$ python3 -q
>>> import numpy as np
>>> np.set_printoptions(precision=4, suppress=True, linewidth=100, sign=" ")
>>> def tidy(a):
...     return np.round(a, 4) + 0
... 
>>> mat = np.loadtxt("x.csv", delimiter=",")
>>> mat
array([[ 14.,  -3.,  -6.,  -5.,   7., -13.,   9.,   3.,   4., -14.,  -1.,  -4.],
       [ -3.,  -8.,  -2.,   1.,   7.,  15.,   5.,  -4.,   1.,   2.,   1.,  -1.],
       [ -6.,  -2., -16.,  -6.,  10.,   6., -14., -14.,  -4.,  10.,   0.,   7.],
       [ -5.,   1.,  -6.,   6., -12.,  12.,   1.,  -4.,  -3.,  -7.,  -1.,  -7.],
       [  7.,   7.,  10., -12., -18., -12.,  -3.,   3.,  12.,  -7.,  -6.,  -5.],
       [-13.,  15.,   6.,  12., -12.,   2.,  -7., -11.,   1.,   0.,  -2.,   4.],
       [  9.,   5., -14.,   1.,  -3.,  -7., -16., -16., -17.,   5.,  -2.,   7.],
       [  3.,  -4., -14.,  -4.,   3., -11., -16., -12.,   0.,  -1.,  -2.,  12.],
       [  4.,   1.,  -4.,  -3.,  12.,   1., -17.,   0., -18.,  -9.,   8.,   9.],
       [-14.,   2.,  10.,  -7.,  -7.,   0.,   5.,  -1.,  -9.,  -4.,   4.,  -9.],
       [ -1.,   1.,   0.,  -1.,  -6.,  -2.,  -2.,  -2.,   8.,   4.,  16.,   7.],
       [ -4.,  -1.,   7.,  -7.,  -5.,   4.,   7.,  12.,   9.,  -9.,   7.,  18.]])
>>> rng = np.random.default_rng(484239)
>>> out = mat + rng.integers(-2, 3, (12, 10)) @ rng.integers(-2, 3, (10, 12))
>>> out
array([[ 11.,  -3.,   0.,  -1.,  15., -21.,   6.,  11.,  -1., -14.,   4.,  -4.],
       [ -2.,  -4.,  -8.,   6.,  -2.,  14.,   4., -11.,  14.,   7.,   2.,  -1.],
       [ -6.,  -2.,  -6.,  -4.,  18.,   0., -22., -10.,  -5.,  14.,   9.,   1.],
       [  4.,  11.,  -4.,   5., -12.,  11.,  11.,   6.,  -7.,  -5.,   1.,   1.],
       [  7.,   3.,   7.,  -7., -18., -12., -15.,  -4.,  18.,  -4., -10.,  -9.],
       [-17.,  19.,   7.,  14., -16.,  -5.,  -2.,  -5.,   6.,   1.,   5.,   8.],
       [  8.,   9., -13.,   2.,   1.,  -1., -15., -15., -19.,   5.,  -3.,   2.],
       [  2., -13., -16.,  -1.,   4.,  -6., -28., -28.,   6.,  -3.,  -8.,   2.],
       [  3.,   2.,  -3.,  -9.,  14.,   4., -10.,   3., -24., -13.,   8.,  12.],
       [-13.,   4.,   7.,  -1.,  -6.,  -3.,  10.,   0., -14.,  -5.,   4.,  -8.],
       [  1.,  -2.,   1.,   0., -12.,  -6.,   3.,   2.,   7.,   3.,  18.,   8.],
       [ -6., -10.,  12., -18.,  -6.,  -6.,   5.,  16.,   4.,  -9.,  15.,  25.]])
>>> np.linalg.matrix_rank(out - mat, tol=1e-8)
np.int64(10)
>>> tidy(np.linalg.svd(out - mat, compute_uv=False))
array([ 41.9006,  29.0607,  22.7894,  20.6422,  11.4341,  10.137 ,   7.4697,   5.1325,   3.4044,
         0.3736,   0.    ,   0.    ])
>>> vals, evecs = np.linalg.eigh(mat)
>>> tidy(evecs.T @ evecs)
array([[ 1.,  0.,  0.,  0.,  0.,  0.,  0.,  0.,  0.,  0.,  0.,  0.],
       [ 0.,  1.,  0.,  0.,  0.,  0.,  0.,  0.,  0.,  0.,  0.,  0.],
       [ 0.,  0.,  1.,  0.,  0.,  0.,  0.,  0.,  0.,  0.,  0.,  0.],
       [ 0.,  0.,  0.,  1.,  0.,  0.,  0.,  0.,  0.,  0.,  0.,  0.],
       [ 0.,  0.,  0.,  0.,  1.,  0.,  0.,  0.,  0.,  0.,  0.,  0.],
       [ 0.,  0.,  0.,  0.,  0.,  1.,  0.,  0.,  0.,  0.,  0.,  0.],
       [ 0.,  0.,  0.,  0.,  0.,  0.,  1.,  0.,  0.,  0.,  0.,  0.],
       [ 0.,  0.,  0.,  0.,  0.,  0.,  0.,  1.,  0.,  0.,  0.,  0.],
       [ 0.,  0.,  0.,  0.,  0.,  0.,  0.,  0.,  1.,  0.,  0.,  0.],
       [ 0.,  0.,  0.,  0.,  0.,  0.,  0.,  0.,  0.,  1.,  0.,  0.],
       [ 0.,  0.,  0.,  0.,  0.,  0.,  0.,  0.,  0.,  0.,  1.,  0.],
       [ 0.,  0.,  0.,  0.,  0.,  0.,  0.,  0.,  0.,  0.,  0.,  1.]])
>>> tidy(vals)
array([-58.2049, -38.9801, -27.3581, -19.1866, -13.8638,  -6.1322,   7.2549,  10.9565,  15.599 ,
        19.8472,  32.1683,  41.9   ])
>>> (vals > 1e-8).sum(), (vals < -1e-8).sum()
(np.int64(6), np.int64(6))
>>> tidy(np.linalg.eigvalsh(mat @ mat))
array([   37.6045,    52.6329,   120.0447,   192.2055,   243.3294,   368.1275,   393.9102,
         748.4663,  1034.8002,  1519.452 ,  1755.614 ,  3387.8128])
>>> tidy(np.abs(evecs[:, -1]))
array([ 0.5876,  0.1816,  0.139 ,  0.3297,  0.2579,  0.5154,  0.0325,  0.2454,  0.147 ,  0.2596,
        0.0251,  0.1034])
